% python3 -q
>>> import numpy as np
>>> np.set_printoptions(precision=2, suppress=True, linewidth=140, legacy="1.25")
>>> E = np.load("sample19.npy")
>>> print(E)
[[1 0 0 0 0]
 [0 0 0 1 0]
 [0 0 1 0 0]
 [0 0 0 0 1]
 [0 1 0 0 0]]
>>> r0 = np.array([-2, -3, -2])
>>> print(np.polyval(r0, E[2]))
[-2 -2 -7 -2 -2]
>>> print(np.correlate(E[2], E[3], "full"))
[0 0 1 0 0 0 0 0 0]
>>> print(np.convolve(E[2], r0))
[ 0  0 -2 -3 -2  0  0]
>>> print(np.array([np.convolve(row, r0, "same") for row in E]))
[[-3 -2  0  0  0]
 [ 0  0 -2 -3 -2]
 [ 0 -2 -3 -2  0]
 [ 0  0  0 -2 -3]
 [-2 -3 -2  0  0]]
>>> U, sigma, vt = np.linalg.svd(E, full_matrices=False)
>>> print(np.cumsum(sigma ** 2) / np.sum(sigma ** 2))
[0.2 0.4 0.6 0.8 1. ]
>>> print(U.T @ E @ vt.T)
[[1. 0. 0. 0. 0.]
 [0. 1. 0. 0. 0.]
 [0. 0. 1. 0. 0.]
 [0. 0. 0. 1. 0.]
 [0. 0. 0. 0. 1.]]
>>> print(sigma)
[1. 1. 1. 1. 1.]
>>> print(U.T @ U)
[[1. 0. 0. 0. 0.]
 [0. 1. 0. 0. 0.]
 [0. 0. 1. 0. 0.]
 [0. 0. 0. 1. 0.]
 [0. 0. 0. 0. 1.]]
>>> print(round(np.sqrt((sigma ** 2).sum()), 2), np.round(np.linalg.norm(E), 2))
2.24 2.24
>>> B = E / np.sqrt((E ** 2).mean(axis=1, keepdims=True))
>>> print(np.linalg.matrix_rank(B) == np.linalg.matrix_rank(E))
True
>>> print(E @ E.T)
[[1 0 0 0 0]
 [0 1 0 0 0]
 [0 0 1 0 0]
 [0 0 0 1 0]
 [0 0 0 0 1]]
>>> print(np.linalg.norm(E, axis=0))
[1. 1. 1. 1. 1.]
>>> print(np.linalg.pinv(E))
[[1. 0. 0. 0. 0.]
 [0. 0. 0. 0. 1.]
 [0. 0. 1. 0. 0.]
 [0. 1. 0. 0. 0.]
 [0. 0. 0. 1. 0.]]
>>> print(E[:, 0] @ E[:, 4])
0
>>> print(np.allclose(E, E.T))
False
>>> print(E @ E)
[[1 0 0 0 0]
 [0 0 0 0 1]
 [0 0 1 0 0]
 [0 1 0 0 0]
 [0 0 0 1 0]]
>>> print(np.round(np.linalg.det(E), 2))
1.0
>>> print(np.sort(np.abs(np.linalg.eigvals(E))))
[1. 1. 1. 1. 1.]
>>> np.linalg.determinant(E)
Traceback (most recent call last):
  File "<python-input-25>", line 1, in <module>
    np.linalg.determinant(E)
    ^^^^^^^^^^^^^^^^^^^^^
AttributeError: module 'numpy.linalg' has no attribute 'determinant'
>>> mat = np.load("w.npy")
>>> print(mat)
[[ 2  5  2  4  5]
 [ 3  1  1  5  1]
 [ 4  5  1  2  2]
 [11  8  5 19  8]]
>>> print(mat @ np.linalg.pinv(mat) @ mat)
[[ 2.  5.  2.  4.  5.]
 [ 3.  1.  1.  5.  1.]
 [ 4.  5.  1.  2.  2.]
 [11.  8.  5. 19.  8.]]
>>> print(np.round(np.trace(np.linalg.pinv(mat) @ mat), 2))
3.0
>>> print(np.unique(mat.round(6), axis=0).shape)
(4, 5)
>>> print(np.abs(np.diag(np.linalg.qr(mat)[1])) > 1e-9)
[ True  True  True False]
